$ ipython --no-banner

In [1]: import numpy as np

In [2]: import numpy.linalg as la

In [3]: np.set_printoptions(precision=2, suppress=True, linewidth=200, legacy="1.25")

In [4]: rng = np.random.default_rng(9277)

In [5]: ang = rng.uniform(0, 2 * np.pi, 20)

In [6]: O, _ = la.qr(np.array([[0.2, -0.3], [-0.3, 0.8], [-0.8, -0.3], [0.4, -0.8]]))

In [7]: W0 = 5 * np.c_[np.cos(ang), np.sin(ang)] @ O.T

In [8]: W0.round(2) + 0
Out[8]: 
array([[ 0.37, -1.91,  4.36,  1.51],
       [ 1.4 , -3.02, -1.7 ,  3.33],
       [ 1.2 , -2.11, -3.53,  2.58],
       [-1.1 ,  3.16, -2.1 , -3.06],
       [ 0.96, -2.97,  2.73,  2.8 ],
       [ 1.02, -1.5 , -4.2 ,  2.02],
       [ 0.09,  0.92, -4.9 , -0.42],
       [-1.17,  3.25, -1.71, -3.19],
       [-0.18, -0.7 ,  4.94,  0.19],
       [-1.02,  1.49,  4.21, -2.01],
       [-0.01,  1.14, -4.82, -0.66],
       [ 1.27, -2.36, -3.16,  2.8 ],
       [-0.4 , -0.2 ,  4.97, -0.34],
       [-0.26, -0.52,  4.97,  0.  ],
       [-1.22,  3.29, -1.4 , -3.27],
       [-1.2 ,  3.27, -1.54, -3.24],
       [-1.27,  2.37,  3.14, -2.81],
       [-0.98,  3.01, -2.62, -2.84],
       [ 1.29, -2.44, -3.02,  2.87],
       [-0.94,  2.93, -2.82, -2.75]])

In [9]: dist = la.norm(W0[:, None] - W0[None], axis=-1)

In [10]: la.norm(W0, axis=1)
Out[10]: array([5., 5., 5., 5., 5., 5., 5., 5., 5., 5., 5., 5., 5., 5., 5., 5., 5., 5., 5., 5.])

In [11]: np.flatnonzero(dist[10] < dist.mean() / 2)
Out[11]: array([ 6, 10])

In [12]: dist[10].round(6).argsort(kind="stable")[:4]
Out[12]: array([10,  6, 19, 17])

In [13]: np.unravel_index(dist.round(6).argmax(), dist.shape)
Out[13]: (11, 16)

In [14]: dist.shape
Out[14]: (20, 20)
